% python3 -q
>>> import numpy as np
>>> np.set_printoptions(precision=2, suppress=True, linewidth=100)
>>> K = 0.9 ** np.abs(np.subtract.outer(np.arange(9), np.arange(9)))
>>> K
array([[1.  , 0.9 , 0.81, 0.73, 0.66, 0.59, 0.53, 0.48, 0.43],
       [0.9 , 1.  , 0.9 , 0.81, 0.73, 0.66, 0.59, 0.53, 0.48],
       [0.81, 0.9 , 1.  , 0.9 , 0.81, 0.73, 0.66, 0.59, 0.53],
       [0.73, 0.81, 0.9 , 1.  , 0.9 , 0.81, 0.73, 0.66, 0.59],
       [0.66, 0.73, 0.81, 0.9 , 1.  , 0.9 , 0.81, 0.73, 0.66],
       [0.59, 0.66, 0.73, 0.81, 0.9 , 1.  , 0.9 , 0.81, 0.73],
       [0.53, 0.59, 0.66, 0.73, 0.81, 0.9 , 1.  , 0.9 , 0.81],
       [0.48, 0.53, 0.59, 0.66, 0.73, 0.81, 0.9 , 1.  , 0.9 ],
       [0.43, 0.48, 0.53, 0.59, 0.66, 0.73, 0.81, 0.9 , 1.  ]])
>>> np.sort(np.abs(np.linalg.eigvals(K)))
array([0.05, 0.06, 0.07, 0.09, 0.12, 0.2 , 0.41, 1.22, 6.77])
>>> round(np.abs(np.linalg.eigvals(K)).max(), 2)
np.float64(6.77)
>>> vec = np.ones(9)
>>> for _ in range(7):
...     vec = K @ vec
...     vec /= np.linalg.norm(vec)
...     print(round(vec @ K @ vec, 2))
... 
6.77
6.77
6.77
6.77
6.77
6.77
6.77
>>> vec
array([0.3 , 0.32, 0.34, 0.35, 0.36, 0.35, 0.34, 0.32, 0.3 ])
>>> np.round(np.linalg.eigvalsh(K)[-1], 2)
np.float64(6.77)
>>> vec = np.array([8, 2, 7, -1, 1, 5, -8, 3, -1])
>>> rhs = K @ vec
>>> c, lr = np.zeros(9), 1 / np.linalg.norm(K, 2) ** 2
>>> for i in range(200):
...     c -= lr * K.T @ (K @ c - rhs)
...     if i % 50 == 0: print(i, round(np.linalg.norm(K @ c - rhs), 2))
... 
0 8.75
50 2.03
100 1.11
150 0.98
>>> c
array([ 5.49,  5.  ,  4.01,  2.54,  1.27,  0.19, -0.81, -0.98, -1.02])
>>> J = np.load("run17.npy")
>>> J
array([[ -8,  -1,  -2,   1,   1,   1,  -1,  -1,   0,   1,   1,   1,  -1,  -1],
       [ -1, -26,   2,   2,  -1,   1,  -1,  -1,   0,  -2,   2,   2,   2,  -1],
       [ -1,   2,   1,  -2,  -2,   1,  -1,   0,   2,   1,   1,   2,  -2,   2],
       [  0,  -1,   0, -15,   1,   2,   0,   0,   0,   1,  -2,   0,  -1,   2],
       [  0,  -1,   1,   1, -11,  -2,   1,   2,   2,   2,   2,  -1,   1,   1],
       [  1,   0,  -2,  -2,  -2,   8,   2,   2,  -1,  -2,   1,   0,   2,   2],
       [ -2,   2,   1,  -1,   0,  -1, -25,   1,  -1,   1,  -1,   2,  -2,   0],
       [  1,   2,   0,  -2,   2,  -2,   1,  23,   2,   1,   1,   1,   1,  -1],
       [  2,   1,  -1,   2,   1,  -1,   0,   0,   2,  -1,   0,   2,   2,  -2],
       [ -2,  -2,  -2,  -1,  -2,   2,   2,  -2,   1, -16,  -1,   2,   2,   2],
       [  1,   1,   2,   0,   0,   0,  -2,   0,   1,   2,  11,  -1,   1,   0],
       [  0,  -2,   0,   1,  -1,   1,   1,   2,   0,   1,   1, -10,   1,   2],
       [  1,   1,  -1,  -1,   0,  -2,  -1,   0,  -2,   2,   1,  -2, -16,   1],
       [  0,   0,   1,   1,  -1,   0,   0,   2,  -1,   2,   1,   2,   0,  14]])
>>> ev, V = np.linalg.eigh(K)
>>> vec = np.array([1, -2, -3, 0, 0, -2, 1, 0, 0])
>>> np.linalg.eigvalsh(K[1:, 1:])
array([0.05, 0.06, 0.08, 0.1 , 0.16, 0.33, 1.01, 6.2 ])
>>> round(vec @ K @ vec, 2)
np.float64(24.14)
>>> V * np.abs(ev) @ V.T
array([[1.  , 0.9 , 0.81, 0.73, 0.66, 0.59, 0.53, 0.48, 0.43],
       [0.9 , 1.  , 0.9 , 0.81, 0.73, 0.66, 0.59, 0.53, 0.48],
       [0.81, 0.9 , 1.  , 0.9 , 0.81, 0.73, 0.66, 0.59, 0.53],
       [0.73, 0.81, 0.9 , 1.  , 0.9 , 0.81, 0.73, 0.66, 0.59],
       [0.66, 0.73, 0.81, 0.9 , 1.  , 0.9 , 0.81, 0.73, 0.66],
       [0.59, 0.66, 0.73, 0.81, 0.9 , 1.  , 0.9 , 0.81, 0.73],
       [0.53, 0.59, 0.66, 0.73, 0.81, 0.9 , 1.  , 0.9 , 0.81],
       [0.48, 0.53, 0.59, 0.66, 0.73, 0.81, 0.9 , 1.  , 0.9 ],
       [0.43, 0.48, 0.53, 0.59, 0.66, 0.73, 0.81, 0.9 , 1.  ]])
>>> (np.sign(V[:, -1].round(6)) == np.sign(V[0, -1].round(6))).astype(int)
array([1, 1, 1, 1, 1, 1, 1, 1, 1])
>>> np.round(np.abs(K).sum(axis=1).max(), 2), round(float(np.abs(ev).max()), 2)
(np.float64(7.19), 6.77)
>>> V * np.maximum(ev, 0) @ V.T
array([[1.  , 0.9 , 0.81, 0.73, 0.66, 0.59, 0.53, 0.48, 0.43],
       [0.9 , 1.  , 0.9 , 0.81, 0.73, 0.66, 0.59, 0.53, 0.48],
       [0.81, 0.9 , 1.  , 0.9 , 0.81, 0.73, 0.66, 0.59, 0.53],
       [0.73, 0.81, 0.9 , 1.  , 0.9 , 0.81, 0.73, 0.66, 0.59],
       [0.66, 0.73, 0.81, 0.9 , 1.  , 0.9 , 0.81, 0.73, 0.66],
       [0.59, 0.66, 0.73, 0.81, 0.9 , 1.  , 0.9 , 0.81, 0.73],
       [0.53, 0.59, 0.66, 0.73, 0.81, 0.9 , 1.  , 0.9 , 0.81],
       [0.48, 0.53, 0.59, 0.66, 0.73, 0.81, 0.9 , 1.  , 0.9 ],
       [0.43, 0.48, 0.53, 0.59, 0.66, 0.73, 0.81, 0.9 , 1.  ]])
